% ipython --no-banner

In [1]: import numpy as np

In [2]: from numpy import linalg as LA

In [3]: np.set_printoptions(suppress=True, linewidth=200)

In [4]: A = np.loadtxt("x.csv", delimiter=",")

In [5]: A.round(2)
Out[5]: 
array([[ 0.99, -0.06, -0.06, -0.08, -0.01, -0.08, -0.01, -0.06],
       [-0.06,  0.72, -0.28, -0.4 , -0.06, -0.4 , -0.06, -0.28],
       [-0.06, -0.28,  0.72, -0.4 , -0.06, -0.4 , -0.06, -0.28],
       [-0.08, -0.4 , -0.4 ,  0.44, -0.08, -0.56, -0.08, -0.4 ],
       [-0.01, -0.06, -0.06, -0.08,  0.99, -0.08, -0.01, -0.06],
       [-0.08, -0.4 , -0.4 , -0.56, -0.08,  0.44, -0.08, -0.4 ],
       [-0.01, -0.06, -0.06, -0.08, -0.01, -0.08,  0.99, -0.06],
       [-0.06, -0.28, -0.28, -0.4 , -0.06, -0.4 , -0.06,  0.72]])

In [6]: blk = np.stack([A, 4 * A, A[::-1]])

In [7]: LA.matrix_rank(blk)
Out[7]: array([8, 8, 8])

In [8]: LA.matrix_rank(blk.reshape(3, -1))
Out[8]: np.int64(2)

In [9]: round(float(A[:, 4] @ A[:, 2]), 2)
Out[9]: 0.0

In [10]: np.round(A @ A.T, 2) + 0
Out[10]: 
array([[1., 0., 0., 0., 0., 0., 0., 0.],
       [0., 1., 0., 0., 0., 0., 0., 0.],
       [0., 0., 1., 0., 0., 0., 0., 0.],
       [0., 0., 0., 1., 0., 0., 0., 0.],
       [0., 0., 0., 0., 1., 0., 0., 0.],
       [0., 0., 0., 0., 0., 1., 0., 0.],
       [0., 0., 0., 0., 0., 0., 1., 0.],
       [0., 0., 0., 0., 0., 0., 0., 1.]])

In [11]: np.round(LA.norm(A, axis=0), 2)
Out[11]: array([1., 1., 1., 1., 1., 1., 1., 1.])

In [12]: w, vecs = LA.eigh(A)

In [13]: vec = np.array([3, 1, 3, 1, 1, 3, 0, 3])

In [14]: round(vec @ A @ vec / (vec @ vec), 2), round(float(w[0]), 2), round(float(w[-1]), 2)
Out[14]: (np.float64(-0.31), -1.0, 1.0)

In [15]: round(np.abs(A).sum(axis=1).max(), 2), round(float(np.abs(w).max()), 2)
Out[15]: (np.float64(2.43), 1.0)

In [16]: np.round(vecs * np.maximum(w, 0) @ vecs.T, 2)
Out[16]: 
array([[ 0.99, -0.03, -0.03, -0.04, -0.01, -0.04, -0.01, -0.03],
       [-0.03,  0.86, -0.14, -0.2 , -0.03, -0.2 , -0.03, -0.14],
       [-0.03, -0.14,  0.86, -0.2 , -0.03, -0.2 , -0.03, -0.14],
       [-0.04, -0.2 , -0.2 ,  0.72, -0.04, -0.28, -0.04, -0.2 ],
       [-0.01, -0.03, -0.03, -0.04,  0.99, -0.04, -0.01, -0.03],
       [-0.04, -0.2 , -0.2 , -0.28, -0.04,  0.72, -0.04, -0.2 ],
       [-0.01, -0.03, -0.03, -0.04, -0.01, -0.04,  0.99, -0.03],
       [-0.03, -0.14, -0.14, -0.2 , -0.03, -0.2 , -0.03,  0.86]])

In [17]: w, vecs = LA.eigh(A)

In [18]: np.unique(w.round(6) + 0, return_counts=True)[1]
Out[18]: array([1, 7])

In [19]: np.round(vecs.T @ vecs, 2) + 0
Out[19]: 
array([[1., 0., 0., 0., 0., 0., 0., 0.],
       [0., 1., 0., 0., 0., 0., 0., 0.],
       [0., 0., 1., 0., 0., 0., 0., 0.],
       [0., 0., 0., 1., 0., 0., 0., 0.],
       [0., 0., 0., 0., 1., 0., 0., 0.],
       [0., 0., 0., 0., 0., 1., 0., 0.],
       [0., 0., 0., 0., 0., 0., 1., 0.],
       [0., 0., 0., 0., 0., 0., 0., 1.]])

In [20]: rng = np.random.default_rng(635285)

In [21]: K = np.eye(7, dtype=int)[rng.permutation(7)] * np.array([0, 7, 8, 1, 1, 3, 7])

In [22]: K
Out[22]: 
array([[0, 0, 0, 1, 0, 0, 0],
       [0, 0, 0, 0, 1, 0, 0],
       [0, 0, 0, 0, 0, 0, 0],
       [0, 0, 0, 0, 0, 0, 7],
       [0, 0, 8, 0, 0, 0, 0],
       [0, 0, 0, 0, 0, 3, 0],
       [0, 7, 0, 0, 0, 0, 0]])

In [23]: np.round(LA.svd(K, compute_uv=False), 2)
Out[23]: array([8., 7., 7., 3., 1., 1., 0.])

In [24]: W1 = np.array([[7, 7, 2, 7],
    ...:     [8, 9, 1, 5],
    ...:     [9, 6, 4, 9],
    ...:     [8, 7, 2, 8],
    ...:     [6, 6, 5, 5],
    ...:     [6, 1, 4, 4],
    ...:     [2, 6, 9, 8]])

In [25]: c = np.array([-2, 2, 2, 2])

In [26]: hid = np.maximum(K @ W1 + c, 0)

In [27]: hid
Out[27]: 
array([[ 6,  9,  4, 10],
       [ 4,  8,  7,  7],
       [ 0,  2,  2,  2],
       [12, 44, 65, 58],
       [70, 50, 34, 74],
       [16,  5, 14, 14],
       [54, 65,  9, 37]])

In [28]: (hid > 0).astype(int)
Out[28]: 
array([[1, 1, 1, 1],
       [1, 1, 1, 1],
       [0, 1, 1, 1],
       [1, 1, 1, 1],
       [1, 1, 1, 1],
       [1, 1, 1, 1],
       [1, 1, 1, 1]])

In [29]: LA.matrix_rank(hid)
Out[29]: np.int64(4)

In [30]: basis = np.array([[7, 1, 6], [7, 2, 2], [3, 7, 6], [1, 1, 0]])

In [31]: W1 @ basis
Out[31]: 
array([[111,  42,  68],
       [127,  38,  72],
       [126,  58,  90],
       [119,  44,  74],
       [104,  58,  78],
       [ 65,  40,  62],
       [ 91,  85,  78]])

In [32]: (hid @ basis).round(6).argmax(axis=1)
Out[32]: array([0, 0, 0, 0, 0, 0, 0])

In [33]: np.round(LA.norm(K, "nuc"), 2)
Out[33]: np.float64(27.0)

In [34]: np.round(LA.norm(K, axis=0), 2)
Out[34]: array([0., 7., 8., 1., 1., 3., 7.])

In [35]: np.round(LA.norm(K[0] - K[1]), 2)
Out[35]: np.float64(1.41)

In [36]: round(float(LA.norm(K[0], 1)), 2), np.round(LA.norm(K[0], np.inf), 2)
Out[36]: (1.0, np.float64(1.0))

In [37]: np.round(LA.norm(K, 2), 2)
Out[37]: np.float64(8.0)

In [38]: K[0] @ K[1]
Out[38]: np.int64(0)

In [39]: round(float(LA.norm(K, 1)), 2), np.round(LA.norm(K, np.inf), 2)
Out[39]: (8.0, np.float64(8.0))

In [40]: np.round(LA.norm(K, axis=1), 2)
Out[40]: array([1., 1., 0., 7., 8., 3., 7.])

In [41]: U, sig, VT = LA.svd(K)

In [42]: vecs = VT[:(sig > 1e-8).sum()]

In [43]: vec = K[4] + 5 * K[5] + rng.integers(2) * np.eye(7)[5]

In [44]: vec
Out[44]: array([ 0.,  0.,  8.,  0.,  0., 15.,  0.])

In [45]: np.diag(vecs.T @ vecs)
Out[45]: array([0., 1., 1., 1., 1., 1., 1.])

In [46]: LA.matrix_rank(np.vstack([K, vec]))
Out[46]: np.int64(6)

In [47]: r0, r1 = A[1], A[6]

In [48]: round(float(r0 @ r1), 2)
Out[48]: 0.0

In [49]: p = (r0 @ r1) / (r0 @ r0) * r0

In [50]: LA.matrix_rank(np.outer(r0, r1))
Out[50]: np.int64(1)

In [51]: round(float((r1 - p) @ r0), 2)
Out[51]: 0.0

In [52]: np.round(r1 - p, 2)
Out[52]: array([-0.01, -0.06, -0.06, -0.08, -0.01, -0.08,  0.99, -0.06])

In [53]: J = np.loadtxt("m.csv", delimiter=",")

In [54]: J.round(2)
Out[54]: 
array([[-0.25,  0.89, -0.37],
       [-0.62,  0.15,  0.77],
       [ 0.74,  0.42,  0.52]])

In [55]: r0 = np.array([0, -3, 1])

In [56]: Y = J + np.outer(r0, np.eye(3)[0])

In [57]: Y.round(2)
Out[57]: 
array([[-0.25,  0.89, -0.37],
       [-3.62,  0.15,  0.77],
       [ 1.74,  0.42,  0.52]])

In [58]: round(float(np.einsum("ii->", J)), 2)
Out[58]: 0.42

In [59]: np.round(LA.eigvals(J), 2)
Out[59]: array([-0.29+0.96j, -0.29-0.96j,  1.  +0.j  ])

In [60]: round(float(np.einsum("ij,ji->", J, J)), 2)
Out[60]: -0.66

In [61]: round(np.abs(J).max(), 2)
Out[61]: np.float64(0.89)

In [62]: np.count_nonzero(J)
Out[62]: np.int64(9)

In [63]: np.round(J.sum(axis=0), 2)
Out[63]: array([-0.12,  1.47,  0.91])

In [64]: np.round(LA.svd(J, compute_uv=False), 2)
Out[64]: array([1., 1., 1.])

In [65]: LA.matrix_rank(J)
Out[65]: np.int64(3)

In [66]: np.round(J - J[0], 2)
Out[66]: 
array([[ 0.  ,  0.  ,  0.  ],
       [-0.37, -0.74,  1.14],
       [ 0.99, -0.47,  0.89]])

In [67]: np.round(np.diff(J, axis=0), 2)
Out[67]: 
array([[-0.37, -0.74,  1.14],
       [ 1.36,  0.27, -0.25]])

In [68]: round(LA.norm(J), 2)
Out[68]: np.float64(1.73)

In [69]: np.round(J.sum(axis=1), 2)
Out[69]: array([0.27, 0.3 , 1.68])

In [70]: idx = rng.permutation(3)

In [71]: Y = J[:, idx] * rng.choice([-1, 1], 3)

In [72]: Y.round(2)
Out[72]: 
array([[-0.25,  0.37,  0.89],
       [-0.62, -0.77,  0.15],
       [ 0.74, -0.52,  0.42]])

In [73]: U, _, VT = LA.svd(J.T @ Y)

In [74]: np.round(LA.lstsq(J, Y)[0], 2) + 0
Out[74]: 
array([[ 1.,  0.,  0.],
       [ 0.,  0.,  1.],
       [ 0., -1.,  0.]])

In [75]: idx
Out[75]: array([0, 2, 1])

In [76]: vec = np.array([-3, 9, -9])

In [77]: rhs = J @ vec

In [78]: c, lr = np.zeros(3), 1 / LA.norm(J, 2) ** 2

In [79]: for i in range(150):
    ...:     c -= lr * J.T @ (J @ c - rhs)
    ...:     if i % 50 == 0: print(i, round(LA.norm(J @ c - rhs), 2))
    ...: 
0 0.0
50 0.0
100 0.0

In [80]: np.round(LA.cond(J), 2)
Out[80]: np.float64(1.0)

In [81]: r0 = np.array([1, 8, 7])

In [82]: F = r0[np.abs(np.subtract.outer(np.arange(3), np.arange(3)))]

In [83]: F
Out[83]: 
array([[1, 8, 7],
       [8, 1, 8],
       [7, 8, 1]])

In [84]: np.allclose(K, K.T)
Out[84]: False

In [85]: K.inv()
AttributeError: 'numpy.ndarray' object has no attribute 'inv'


In [86]: np.trace(K)
Out[86]: np.int64(3)

In [87]: Y = F / np.sqrt((F ** 2).mean(axis=1, keepdims=True))

In [88]: np.round(LA.norm(Y, axis=1), 2)
Out[88]: array([1.73, 1.73, 1.73])

In [89]: round(LA.norm(K, 2) / LA.norm(K), 2)
Out[89]: np.float64(0.61)

In [90]: np.argsort(-LA.norm(K, axis=0).round(6), kind="stable")[:3]
Out[90]: array([2, 1, 6])

In [91]: LA.cond(K) > 100
Out[91]: np.True_

In [92]: LA.matrix_rank(K, rtol=0.1)
Out[92]: np.int64(6)

In [93]: [round(float(x), 2) for x in LA.svd(K, compute_uv=False)[:3]]
Out[93]: [8.0, 7.0, 7.0]

In [94]: idx = rng.permutation(3)

In [95]: idx
Out[95]: array([0, 2, 1])

In [96]: Y = F[idx][:, idx]

In [97]: np.round(LA.det(Y), 2), round(LA.det(F[idx]), 2)
Out[97]: (np.float64(720.0), np.float64(-720.0))

In [98]: data = np.array([[2, 1, 2, 2, -1, 1],
    ...:     [-2, -1, 2, 2, 1, -2],
    ...:     [3, -3, 1, 2, 3, -3],
    ...:     [1, -2, -1, 2, -3, 1],
    ...:     [1, -2, -2, -1, 0, 0]])

In [99]: data
Out[99]: 
array([[ 2,  1,  2,  2, -1,  1],
       [-2, -1,  2,  2,  1, -2],
       [ 3, -3,  1,  2,  3, -3],
       [ 1, -2, -1,  2, -3,  1],
       [ 1, -2, -2, -1,  0,  0]])

In [100]: U, sig, VT = LA.svd(data)

In [101]: np.argmax(sig[:-1] / (sig[1:] + 1e-6)) + 1
Out[101]: np.int64(4)

In [102]: Y = U[:, :4] @ np.diag(sig[:4]) @ VT[:4]

In [103]: LA.matrix_rank(Y)
Out[103]: np.int64(4)

In [104]: LA.matrix_rank(data, rtol=0.05)
Out[104]: np.int64(4)

In [105]: np.round(LA.norm(data - Y) / LA.norm(data), 2)
Out[105]: np.float64(0.03)

In [106]: round(LA.norm(data - Y, 2), 2), round(float(sig[4]), 2)
Out[106]: (np.float64(0.31), 0.31)
